>>> import numpy as np
>>> import numpy.linalg as la
>>> np.set_printoptions(precision=3, suppress=True, linewidth=100, floatmode="fixed")
>>> rng = np.random.default_rng(89763)
>>> ang = rng.uniform(0, 2 * np.pi, 22)
>>> Q, _ = la.qr(np.array([[0.8, -0.2], [1.9, -0.8], [1.8, 0.5], [1.0, -0.3]]))
>>> A = 3 * np.c_[np.cos(ang), np.sin(ang)] @ Q.T
>>> A
array([[-0.152,  0.532, -2.948, -0.052],
       [ 0.842,  2.066,  1.701,  1.063],
       [ 0.581,  0.893,  2.728,  0.651],
       [ 0.864,  2.605,  0.332,  1.165],
       [-0.834, -2.644,  0.067, -1.144],
       [-0.638, -2.451,  1.304, -0.941],
       [-0.801, -2.643,  0.361, -1.115],
       [ 0.682,  2.520, -1.095,  0.991],
       [-0.770, -2.623,  0.592, -1.085],
       [ 0.605,  2.395, -1.443,  0.903],
       [-0.779, -1.724, -2.124, -0.955],
       [-0.881, -2.419, -1.025, -1.151],
       [ 0.646,  2.464, -1.267,  0.950],
       [ 0.244, -0.249,  2.974,  0.178],
       [ 0.625,  2.430, -1.359,  0.926],
       [ 0.116, -0.637,  2.929,  0.005],
       [ 0.025,  1.039, -2.808,  0.182],
       [-0.647, -1.150, -2.588, -0.749],
       [-0.685, -1.302, -2.487, -0.806],
       [-0.680, -2.517,  1.105, -0.989],
       [-0.655, -1.181, -2.569, -0.761],
       [-0.430, -0.356, -2.915, -0.435]])
>>> x0 = np.array([0, 2, -3, -2])
>>> h1 = np.maximum(A @ x0, 0)
>>> np.tanh(A @ x0)
array([ 1.000, -0.996, -1.000,  0.955, -0.997, -1.000, -0.999,  1.000, -1.000,  1.000,  1.000,
        0.492,  1.000, -1.000,  1.000, -1.000,  1.000,  1.000,  1.000, -1.000,  1.000,  1.000])
>>> A.T @ h1
array([  -3.556,   50.973, -181.683,    4.697])
>>> round(la.norm(A, 2), 3)
np.float64(10.412)
>>> np.round(la.norm(A, 1), 3), round(float(la.norm(A, np.inf)), 3)
(np.float64(38.84), 5.672)
>>> np.round(la.norm(A[14], 1), 3), round(la.norm(A[14], np.inf), 3)
(np.float64(5.34), np.float64(2.43))
>>> feats = np.load("x.npy")
>>> feats
array([[-4.321, -0.700,  1.962, -1.414],
       [-0.700, -6.030, -1.883, -2.420],
       [ 1.962, -1.883, -6.421,  2.165],
       [-1.414, -2.420,  2.165, -4.229]])
>>> Q, Rm = la.qr(feats)
>>> Q.shape, Rm.shape
((4, 4), (4, 4))
>>> np.round(Q.T @ Q, 3) + 0
array([[1.000, 0.000, 0.000, 0.000],
       [0.000, 1.000, 0.000, 0.000],
       [0.000, 0.000, 1.000, 0.000],
       [0.000, 0.000, 0.000, 1.000]])
>>> np.abs(np.diag(Rm))
array([5.001, 6.656, 4.511, 1.440])
>>> ev, V = la.eigvalsh(feats)
Traceback (most recent call last):
  File "<python-input-21>", line 1, in <module>
    ev, V = la.eigvalsh(feats)
    ^^^^^
ValueError: too many values to unpack (expected 2)
>>> ev, V = la.eigh(feats)
>>> (ev > 1e-8).sum(), (ev < -1e-8).sum()
(np.int64(0), np.int64(4))
>>> ev
array([-9.000, -8.000, -3.000, -1.001])
>>> la.svd(feats, compute_uv=False)
array([9.000, 8.000, 3.000, 1.001])
>>> V @ np.diag(ev) @ V.T
array([[-4.321, -0.700,  1.962, -1.414],
       [-0.700, -6.030, -1.883, -2.420],
       [ 1.962, -1.883, -6.421,  2.165],
       [-1.414, -2.420,  2.165, -4.229]])
>>> m1 = np.loadtxt("block5.csv", delimiter=",")
>>> m1
array([[0.000, 0.000, 0.000],
       [2.000, 0.000, 0.000],
       [0.000, 0.000, 0.000]])
>>> rank = la.matrix_rank(m1)
>>> rank
np.int64(1)
>>> ns = la.svd(m1)[2][rank:].T
>>> ns @ ns.T
array([[0.000, 0.000, 0.000],
       [0.000, 1.000, 0.000],
       [0.000, 0.000, 1.000]])
>>> [int(la.matrix_rank(m1[:, :j + 1])) for j in range(3)]
[1, 1, 1]
>>> ns.shape
(3, 2)
>>> np.allclose(m1 @ ns, 0)
True
>>> x0 = np.array([0, 1, 0])
>>> h1 = np.maximum(m1 @ x0, 0)
>>> m1.T @ h1
array([0.000, 0.000, 0.000])
>>> h1
array([0.000, 0.000, 0.000])
>>> np.maximum(m1 @ (3 * x0), 0)
array([0.000, 0.000, 0.000])
>>> m1 * (h1 > 1e-9)[:, None]
array([[0.000, 0.000, 0.000],
       [0.000, 0.000, 0.000],
       [0.000, 0.000, 0.000]])
>>> np.tanh(m1 @ x0)
array([0.000, 0.000, 0.000])
>>> la.lstsq(m1[:-1].T, m1[-1])[2]
np.int32(1)
>>> m1 @ la.pinv(m1) @ m1
array([[0.000, 0.000, 0.000],
       [2.000, 0.000, 0.000],
       [0.000, 0.000, 0.000]])
>>> np.abs(np.diag(la.qr(m1)[1])) > 1e-9
array([ True, False, False])
>>> np.allclose(m1[:-1].T @ la.lstsq(m1[:-1].T, m1[-1])[0], m1[-1])
True
>>> try:
...     la.inv(m1)
... except la.LinAlgError as e:
...     print("failed:", e)
... 
failed: Singular matrix
>>> np.unique(m1.round(6), axis=0).shape
(2, 3)
